% python3 -q
>>> import numpy as np
>>> np.set_printoptions(precision=1, suppress=True, linewidth=200, floatmode="fixed")
>>> def tidy(a):
...     return np.round(a, 1) + 0
... 
>>> mat = np.array([[0.9, -1.2, 1.8, -1.5],
...     [-1.4, -0.6, -0.2, 0.5],
...     [-1.0, -0.2, 0.5, -0.2],
...     [0.7, 0.9, 0.3, -0.5],
...     [-1.3, -0.9, -1.2, -1.0],
...     [-0.9, 1.5, -0.2, -2.0],
...     [-0.7, -0.6, 1.0, -1.1],
...     [1.1, -0.9, -2.2, -0.2],
...     [-0.9, -0.1, -1.2, 0.1]])
>>> mat[:, 2] *= 3
>>> tidy(mat)
array([[ 0.9, -1.2,  5.4, -1.5],
       [-1.4, -0.6, -0.6,  0.5],
       [-1.0, -0.2,  1.5, -0.2],
       [ 0.7,  0.9,  0.9, -0.5],
       [-1.3, -0.9, -3.6, -1.0],
       [-0.9,  1.5, -0.6, -2.0],
       [-0.7, -0.6,  3.0, -1.1],
       [ 1.1, -0.9, -6.6, -0.2],
       [-0.9, -0.1, -3.6,  0.1]])
>>> O, evecs = np.linalg.qr(mat[:, :3])[0], np.linalg.qr(mat[:, 3:])[0]
>>> sigma = np.linalg.svd(O.T @ evecs, compute_uv=False)
>>> tidy(sigma)
array([0.3])
>>> (sigma > 0.9).sum()
np.int64(0)
>>> x0 = np.array([3, 3, 2, 0])
>>> y = mat @ x0
>>> tidy(np.linalg.solve(mat.T @ mat, mat.T @ y))
array([3.0, 3.0, 2.0, 0.0])
>>> tidy(np.linalg.lstsq(mat, y)[0])
array([3.0, 3.0, 2.0, 0.0])
>>> rng = np.random.default_rng(920420)
>>> y = y + 0.1 * rng.normal(size=9)
>>> tidy(y)
array([ 10.0,  -7.3,  -0.6,   6.5, -13.8,   0.6,   2.0, -12.6, -10.2])
>>> beta, *_ = np.linalg.lstsq(mat, y)
>>> tidy(mat.T @ (y - mat @ beta))
array([0.0, 0.0, 0.0, 0.0])
>>> beta.round()
array([ 3.0,  3.0,  2.0, -0.0])
>>> tidy(beta)
array([3.0, 3.0, 2.0, 0.0])
>>> P = mat @ np.linalg.solve(mat.T @ mat, mat.T)
>>> np.trace(P)
np.float64(4.0)
>>> tidy(P)
array([[ 0.8, -0.1,  0.0,  0.0,  0.1, -0.1,  0.3,  0.1, -0.2],
       [-0.1,  0.3,  0.2, -0.2,  0.2, -0.2,  0.1, -0.2,  0.1],
       [ 0.0,  0.2,  0.1, -0.1,  0.1,  0.0,  0.1, -0.2,  0.0],
       [ 0.0, -0.2, -0.1,  0.2, -0.2,  0.2, -0.1,  0.0, -0.1],
       [ 0.1,  0.2,  0.1, -0.2,  0.5,  0.2,  0.2,  0.2,  0.2],
       [-0.1, -0.2,  0.0,  0.2,  0.2,  0.8,  0.1, -0.1,  0.1],
       [ 0.3,  0.1,  0.1, -0.1,  0.2,  0.1,  0.3, -0.1,  0.0],
       [ 0.1, -0.2, -0.2,  0.0,  0.2, -0.1, -0.1,  0.8,  0.1],
       [-0.2,  0.1,  0.0, -0.1,  0.2,  0.1,  0.0,  0.1,  0.2]])
>>> tidy(np.linalg.eigvalsh(P))
array([0.0, 0.0, 0.0, 0.0, 0.0, 1.0, 1.0, 1.0, 1.0])
>>> out = np.c_[mat[:, :3] @ np.array([[-4, 0, -1], [5, 3, -3], [-5, 0, -5]]), np.array([2, -9, 0, -7, 0, -5, -1, 2, -5])]
>>> tidy(out)
array([[-36.6,  -3.6, -24.3,   2.0],
       [  5.6,  -1.8,   6.2,  -9.0],
       [ -4.5,  -0.6,  -5.9,   0.0],
       [ -2.8,   2.7,  -7.9,  -7.0],
       [ 18.7,  -2.7,  22.0,   0.0],
       [ 14.1,   4.5,  -0.6,  -5.0],
       [-15.2,  -1.8, -12.5,  -1.0],
       [ 24.1,  -2.7,  34.6,   2.0],
       [ 21.1,  -0.3,  19.2,  -5.0]])
>>> np.linalg.matrix_rank(out)
np.int64(4)
>>> tidy(np.linalg.norm(out - mat @ np.linalg.lstsq(mat, out)[0], axis=0))
array([ 0.0,  0.0,  0.0, 10.9])
>>> F = np.loadtxt("layer9.csv", delimiter=",")
>>> F
array([[-4.0, -7.5, -9.8],
       [-1.3, -2.1, -3.3],
       [-1.4, -2.2, -3.1],
       [-0.9, -1.6, -2.3],
       [-1.7, -2.2, -3.3],
       [-1.7, -4.0, -5.3],
       [-1.2, -2.2, -2.1],
       [-2.7, -4.4, -6.8],
       [-2.2, -3.7, -5.4],
       [-2.5, -4.7, -6.7]])
>>> D = np.linalg.norm(F[:, None] - F[None], axis=-1)
>>> np.flatnonzero(D[4] < D.mean() / 2)
array([1, 2, 3, 4, 6])
>>> np.unravel_index(D.round(6).argmax(), D.shape)
(np.int64(0), np.int64(3))
>>> tidy(D[:5, :5])
array([[ 0.0,  8.9,  8.9, 10.0,  8.7],
       [ 8.9,  0.0,  0.2,  1.2,  0.4],
       [ 8.9,  0.2,  0.0,  1.1,  0.4],
       [10.0,  1.2,  1.1,  0.0,  1.4],
       [ 8.7,  0.4,  0.4,  1.4,  0.0]])
>>> tidy(D[4])
array([8.7, 0.4, 0.4, 1.4, 0.0, 2.7, 1.3, 4.3, 2.6, 4.3])
>>> tidy(np.linalg.norm(F - F.mean(axis=0), axis=1))
array([6.7, 2.1, 2.2, 3.3, 2.0, 0.8, 3.1, 2.3, 0.7, 2.3])
>>> out = F / np.sqrt((F ** 2).mean(axis=1, keepdims=True))
>>> tidy(F - F.mean(axis=1, keepdims=True))
array([[ 3.1, -0.4, -2.7],
       [ 0.9,  0.1, -1.1],
       [ 0.8,  0.0, -0.9],
       [ 0.7,  0.0, -0.7],
       [ 0.7,  0.2, -0.9],
       [ 2.0, -0.3, -1.6],
       [ 0.6, -0.4, -0.3],
       [ 1.9,  0.2, -2.2],
       [ 1.6,  0.1, -1.6],
       [ 2.1, -0.1, -2.1]])
>>> tidy(out[6])
array([-0.6, -1.2, -1.1])
>>> labels = rng.integers(0, 2, 9)
>>> M = (labels[:, None] == labels) * 5 + np.eye(9)
>>> M
array([[6.0, 5.0, 0.0, 0.0, 0.0, 5.0, 0.0, 5.0, 5.0],
       [5.0, 6.0, 0.0, 0.0, 0.0, 5.0, 0.0, 5.0, 5.0],
       [0.0, 0.0, 6.0, 5.0, 5.0, 0.0, 5.0, 0.0, 0.0],
       [0.0, 0.0, 5.0, 6.0, 5.0, 0.0, 5.0, 0.0, 0.0],
       [0.0, 0.0, 5.0, 5.0, 6.0, 0.0, 5.0, 0.0, 0.0],
       [5.0, 5.0, 0.0, 0.0, 0.0, 6.0, 0.0, 5.0, 5.0],
       [0.0, 0.0, 5.0, 5.0, 5.0, 0.0, 6.0, 0.0, 0.0],
       [5.0, 5.0, 0.0, 0.0, 0.0, 5.0, 0.0, 6.0, 5.0],
       [5.0, 5.0, 0.0, 0.0, 0.0, 5.0, 0.0, 5.0, 6.0]])
>>> # symmetric, so the eigenvalues are real
>>> W1 = np.array([[0, 0, 0, -2, -1],
...     [0, 2, 2, 1, 3],
...     [1, 0, 3, -1, 0],
...     [-3, -1, 1, 2, -2],
...     [-2, -2, 1, -2, 3],
...     [0, 3, -1, 1, -1],
...     [-1, 3, 2, -2, 3],
...     [-1, -3, -1, -1, 3],
...     [-2, -1, 0, 2, -1]])
>>> beta = np.array([5, 5, 2, 6, 8])
>>> H = np.maximum(M @ W1 + beta, 0)
>>> (H > 0).astype(int)
array([[0, 1, 1, 1, 1],
       [0, 1, 1, 1, 1],
       [0, 1, 1, 0, 1],
       [0, 1, 1, 0, 1],
       [0, 1, 1, 0, 1],
       [0, 1, 1, 1, 1],
       [0, 1, 1, 0, 1],
       [0, 1, 1, 1, 1],
       [0, 1, 1, 1, 1]])
>>> W2 = np.array([[2, 0, -1], [0, 2, -2], [1, 0, 1], [-1, -2, -2], [-2, -1, 0]])
>>> (H @ W2).round(6).argmax(axis=1)
array([1, 1, 2, 2, 2, 1, 2, 1, 1])
>>> W1 @ W2
array([[ 4,  5,  4],
       [-5, -1, -4],
       [ 6,  2,  4],
       [-3, -4,  2],
       [-7, -3, 11],
       [ 0,  5, -9],
       [-4,  7,  1],
       [-8, -7,  8],
       [-4, -5,  0]])
